$ python -q
>>> import numpy as np
>>> from numpy import linalg as LA
>>> np.set_printoptions(precision=1, suppress=True, linewidth=100, legacy="1.25")
>>> def rnd(a):
...     return np.round(a, 1) + 0
... 
>>> out = np.array([[-1, 1, -2, -2, 0, -2, -2, -1, 2],
...     [0, -1, 2, -2, 0, -2, -2, 2, 2],
...     [2, 0, -2, -2, -2, 1, 2, -2, 0],
...     [-1, 0, -2, -2, 0, 1, 1, 1, 2],
...     [0, -2, -1, 1, 2, -1, -2, -1, -2],
...     [2, 2, 1, -1, 1, -1, -2, 0, -1],
...     [0, -2, 0, 0, 0, 1, 2, -1, -1],
...     [-1, 1, 1, -1, -2, -1, 1, 0, 1],
...     [-2, 0, 2, 0, 2, -2, 0, -1, 1]])
>>> basis = np.array([[4, 0, -6, 2, 2, 7],
...     [0, 6, -4, 5, 4, 9],
...     [-6, -2, -7, 5, 1, -5],
...     [3, 7, 1, 6, 8, 1],
...     [2, -4, 3, -4, 7, 3],
...     [-9, -4, 4, 3, 1, 6]])
>>> J = np.block([[out, np.zeros((9, 6))], [np.zeros((6, 9)), basis]])
>>> J
array([[-1.,  1., -2., -2.,  0., -2., -2., -1.,  2.,  0.,  0.,  0.,  0.,  0.,  0.],
       [ 0., -1.,  2., -2.,  0., -2., -2.,  2.,  2.,  0.,  0.,  0.,  0.,  0.,  0.],
       [ 2.,  0., -2., -2., -2.,  1.,  2., -2.,  0.,  0.,  0.,  0.,  0.,  0.,  0.],
       [-1.,  0., -2., -2.,  0.,  1.,  1.,  1.,  2.,  0.,  0.,  0.,  0.,  0.,  0.],
       [ 0., -2., -1.,  1.,  2., -1., -2., -1., -2.,  0.,  0.,  0.,  0.,  0.,  0.],
       [ 2.,  2.,  1., -1.,  1., -1., -2.,  0., -1.,  0.,  0.,  0.,  0.,  0.,  0.],
       [ 0., -2.,  0.,  0.,  0.,  1.,  2., -1., -1.,  0.,  0.,  0.,  0.,  0.,  0.],
       [-1.,  1.,  1., -1., -2., -1.,  1.,  0.,  1.,  0.,  0.,  0.,  0.,  0.,  0.],
       [-2.,  0.,  2.,  0.,  2., -2.,  0., -1.,  1.,  0.,  0.,  0.,  0.,  0.,  0.],
       [ 0.,  0.,  0.,  0.,  0.,  0.,  0.,  0.,  0.,  4.,  0., -6.,  2.,  2.,  7.],
       [ 0.,  0.,  0.,  0.,  0.,  0.,  0.,  0.,  0.,  0.,  6., -4.,  5.,  4.,  9.],
       [ 0.,  0.,  0.,  0.,  0.,  0.,  0.,  0.,  0., -6., -2., -7.,  5.,  1., -5.],
       [ 0.,  0.,  0.,  0.,  0.,  0.,  0.,  0.,  0.,  3.,  7.,  1.,  6.,  8.,  1.],
       [ 0.,  0.,  0.,  0.,  0.,  0.,  0.,  0.,  0.,  2., -4.,  3., -4.,  7.,  3.],
       [ 0.,  0.,  0.,  0.,  0.,  0.,  0.,  0.,  0., -9., -4.,  4.,  3.,  1.,  6.]])
>>> theta = np.radians(53)
>>> R = np.eye(15)
>>> R[6, 6] = R[0, 0] = np.cos(theta)
>>> R[6, 0], R[0, 6] = -np.sin(theta), np.sin(theta)
>>> out = J @ R.T
>>> np.allclose(LA.norm(J, axis=1), LA.norm(out, axis=1))
True
>>> rnd(LA.det(R)), rnd(np.trace(R))
(1.0, 14.2)
